$ ipython --no-banner

In [1]: import numpy as np

In [2]: np.set_printoptions(suppress=True, linewidth=200)

In [3]: rd = lambda a: np.round(a, 3) + 0

In [4]: rng = np.random.default_rng(9)

In [5]: feats = np.array([[3, 0, 3, 0], [1, 2, 3, 3], [2, 0, 0, 2], [2, 3, 0, 0]]) * (rng.random((4, 4)) < 0.3)

In [6]: feats
Out[6]: 
array([[0, 0, 0, 0],
       [0, 0, 0, 0],
       [2, 0, 0, 2],
       [2, 0, 0, 0]])

In [7]: rank = np.linalg.matrix_rank(feats)

In [8]: rank
Out[8]: np.int64(2)

In [9]: null = np.linalg.svd(feats)[2][rank:].T

In [10]: np.allclose(feats @ null, 0)
Out[10]: True

In [11]: [int(np.linalg.matrix_rank(feats[:, :j + 1])) for j in range(4)]
Out[11]: [1, 1, 1, 2]

In [12]: [int(np.linalg.matrix_rank(np.delete(feats, i, axis=0))) for i in range(4)]
Out[12]: [2, 2, 1, 1]

In [13]: mat = np.eye(3, dtype=int)[rng.permutation(3)] * np.array([4, 1, -1])

In [14]: mat
Out[14]: 
array([[ 4,  0,  0],
       [ 0,  1,  0],
       [ 0,  0, -1]])

In [15]: # triangular: eigenvalues sit on the diagonal

In [16]: rd(np.linalg.svd(mat, compute_uv=False))
Out[16]: array([4., 1., 1.])

In [17]: rd(np.linalg.pinv(mat))
Out[17]: 
array([[ 0.25,  0.  ,  0.  ],
       [ 0.  ,  1.  ,  0.  ],
       [ 0.  ,  0.  , -1.  ]])

In [18]: rd(np.linalg.norm(mat, axis=0))
Out[18]: array([4., 1., 1.])

In [19]: mat.T @ mat
Out[19]: 
array([[16,  0,  0],
       [ 0,  1,  0],
       [ 0,  0,  1]])

In [20]: (mat != 0).astype(int)
Out[20]: 
array([[1, 0, 0],
       [0, 1, 0],
       [0, 0, 1]])

In [21]: rd(np.linalg.det(mat))
Out[21]: np.float64(-4.0)

In [22]: mat @ mat
Out[22]: 
array([[16,  0,  0],
       [ 0,  1,  0],
       [ 0,  0,  1]])

In [23]: np.flatnonzero(np.linalg.matrix_power((mat != 0) + (mat.T != 0) + np.eye(3), 3)[2])
Out[23]: array([2])

In [24]: (np.linalg.matrix_power((mat != 0) + (mat.T != 0) + np.eye(3), 3) > 0).astype(int)
Out[24]: 
array([[1, 0, 0],
       [0, 1, 0],
       [0, 0, 1]])

In [25]: lab = rng.permutation(3)

In [26]: lab
Out[26]: array([0, 1, 2])

In [27]: M2 = mat[lab][:, lab]

In [28]: np.trace(M2)
Out[28]: np.int64(4)

In [29]: rd(np.sort(np.abs(np.linalg.eigvals(M2))))
Out[29]: array([1., 1., 4.])

In [30]: w, V = np.linalg.eigh(mat)

In [31]: rd(np.linalg.eigvalsh(mat + -3 * np.eye(3)))
Out[31]: array([-4., -2.,  1.])

In [32]: V.T @ mat @ V
Out[32]: 
array([[-1.,  0.,  0.],
       [ 0.,  1.,  0.],
       [ 0.,  0.,  4.]])

In [33]: w
Out[33]: array([-1.,  1.,  4.])

In [34]: V.T @ V
Out[34]: 
array([[1., 0., 0.],
       [0., 1., 0.],
       [0., 0., 1.]])

In [35]: w.sum(), np.trace(mat)
Out[35]: (np.float64(4.0), np.int64(4))

In [36]: np.abs(V[:, -1]).round(6).argmax()
Out[36]: np.int64(0)

In [37]: proj = np.triu(np.array([[3, 2, 1], [-1, -1, 1], [-2, -2, -3]]), 1) + np.eye(3)

In [38]: M2 = proj @ mat @ np.linalg.inv(proj)

In [39]: rd(np.linalg.det(M2))
Out[39]: np.float64(-4.0)

In [40]: M2
Out[40]: 
array([[ 4., -6.,  1.],
       [ 0.,  1., -2.],
       [ 0.,  0., -1.]])

In [41]: np.poly(M2)
Out[41]: array([ 1., -4., -1.,  4.])

In [42]: np.trace(M2), np.trace(mat)
Out[42]: (np.float64(4.0), np.int64(4))

In [43]: u = np.array([-9, -4, -5, -3])

In [44]: A = 4 * np.eye(4) + np.outer(u, u)

In [45]: A
Out[45]: 
array([[85., 36., 45., 27.],
       [36., 20., 20., 12.],
       [45., 20., 29., 15.],
       [27., 12., 15., 13.]])

In [46]: L = np.linalg.cholesky(A)

In [47]: rd(np.diag(L) ** 2)
Out[47]: array([85.   ,  4.753,  4.99 ,  4.286])

In [48]: rd(A / np.sqrt(np.outer(np.diag(A), np.diag(A))))
Out[48]: 
array([[1.   , 0.873, 0.906, 0.812],
       [0.873, 1.   , 0.83 , 0.744],
       [0.906, 0.83 , 1.   , 0.773],
       [0.812, 0.744, 0.773, 1.   ]])

In [49]: rd(L)
Out[49]: 
array([[9.22 , 0.   , 0.   , 0.   ],
       [3.905, 2.18 , 0.   , 0.   ],
       [4.881, 0.432, 2.234, 0.   ],
       [2.929, 0.259, 0.266, 2.07 ]])

In [50]: np.prod(np.diag(L)) ** 2, rd(np.linalg.det(A))
Out[50]: (np.float64(8640.0), np.float64(8640.0))
